>>> import numpy as np
>>> import numpy.linalg as la
>>> np.set_printoptions(suppress=True, linewidth=140)
>>> rd = lambda a: np.round(a, 2) + 0
>>> W0 = np.load("test0.npy")
>>> W0
array([[-0.9,  0.1,  0.5, -0.5],
       [ 0.8,  0.1,  1.3, -1.1],
       [-1.1,  0.2, -0.5,  0.7],
       [-1.6, -0.5, -1.3,  1. ],
       [-1.7,  0.2, -0.7, -0.1],
       [ 0.4, -1.4, -1. , -1.8],
       [-0.9, -1.4,  0.7, -0.5],
       [ 1.7,  0.4,  0.3, -1.7]])
>>> gram = W0.T @ W0
>>> np.trace(gram), rd((W0 ** 2).sum())
(np.float64(31.69), np.float64(31.69))
>>> np.allclose(gram, gram.T)
True
>>> x = np.array([-2, 1, -3, 2])
>>> y = W0 @ x
>>> rd(la.pinv(W0) @ W0)
array([[1., 0., 0., 0.],
       [0., 1., 0., 0.],
       [0., 0., 1., 0.],
       [0., 0., 0., 1.]])
>>> print(rd(la.lstsq(W0, y)[0]))
[-2.  1. -3.  2.]
>>> rd(y)
array([-0.6, -7.6,  5.3,  8.6,  5.5, -2.8, -2.7, -7.3])
>>> rng = np.random.default_rng(5270)
>>> y = y + 0.02 * rng.normal(size=8)
>>> rd(y)
array([-0.58, -7.59,  5.26,  8.6 ,  5.46, -2.79, -2.7 , -7.3 ])
>>> beta, *_ = la.lstsq(W0, y)
>>> rd(la.norm(y - W0 @ beta))
np.float64(0.05)
>>> rd(beta)
array([-1.99,  0.98, -2.99,  2.01])
>>> [round(float(la.norm(la.solve(W0.T @ W0 + lam * np.eye(4), W0.T @ y))), 2) for lam in (0, 1, 10, 100)]
[4.23, 3.84, 2.42, 0.57]
>>> print(rd(W0.T @ (y - W0 @ beta)))
[0. 0. 0. 0.]
>>> beta.round()
array([-2.,  1., -3.,  2.])
>>> Y = W0 / la.norm(W0, axis=1, keepdims=True)
>>> gram = Y @ Y.T
>>> rd(gram[1])
array([ 0.23,  1.  , -0.86, -0.93, -0.61,  0.18,  0.17,  0.79])
>>> (np.abs(gram) > 0.9).astype(int)
array([[1, 0, 0, 0, 0, 0, 0, 0],
       [0, 1, 0, 1, 0, 0, 0, 0],
       [0, 0, 1, 1, 0, 0, 0, 1],
       [0, 1, 1, 1, 0, 0, 0, 0],
       [0, 0, 0, 0, 1, 0, 0, 0],
       [0, 0, 0, 0, 0, 1, 0, 0],
       [0, 0, 0, 0, 0, 0, 1, 0],
       [0, 0, 1, 0, 0, 0, 0, 1]])
>>> (gram - 2 * np.eye(8)).round(6).argmax(axis=1)
array([6, 7, 3, 2, 2, 7, 0, 1])
>>> x = np.array([1, 2, -5, -2])
>>> rd(np.einsum("ij,j->i", W0, x))
array([-2.2, -3.3,  0.4,  1.9,  2.4,  6.2, -6.2,  4.4])
>>> np.sign((W0 @ x).round(6))
array([-1., -1.,  1.,  1.,  1.,  1., -1.,  1.])
>>> la.norm(W0 @ x) <= la.norm(W0, 2) * la.norm(x) + 1e-9
np.True_
>>> W0 @ np.eye(4)[0]
array([-0.9,  0.8, -1.1, -1.6, -1.7,  0.4, -0.9,  1.7])
>>> rd(W0 @ np.ones(4))
array([-0.8,  1.1, -0.7, -2.4, -2.3, -3.8, -2.1,  0.7])
>>> rd((W0 * x).sum(axis=1))
array([-2.2, -3.3,  0.4,  1.9,  2.4,  6.2, -6.2,  4.4])
>>> rd(W0 @ x)
array([-2.2, -3.3,  0.4,  1.9,  2.4,  6.2, -6.2,  4.4])
>>> mat = np.array([[1, 0, 0, 0, 0, 0],
...     [0, 0, 0, 0, 1, 0],
...     [0, 1, 0, 0, 0, 0],
...     [0, 0, 1, 0, 0, 0],
...     [0, 0, 0, 0, 0, 1],
...     [0, 0, 0, 1, 0, 0]])
>>> rd(np.sort(la.eigvals(mat).real))
array([-0.81, -0.81,  0.31,  0.31,  1.  ,  1.  ])
>>> (mat != 0).astype(int)
array([[1, 0, 0, 0, 0, 0],
       [0, 0, 0, 0, 1, 0],
       [0, 1, 0, 0, 0, 0],
       [0, 0, 1, 0, 0, 0],
       [0, 0, 0, 0, 0, 1],
       [0, 0, 0, 1, 0, 0]])
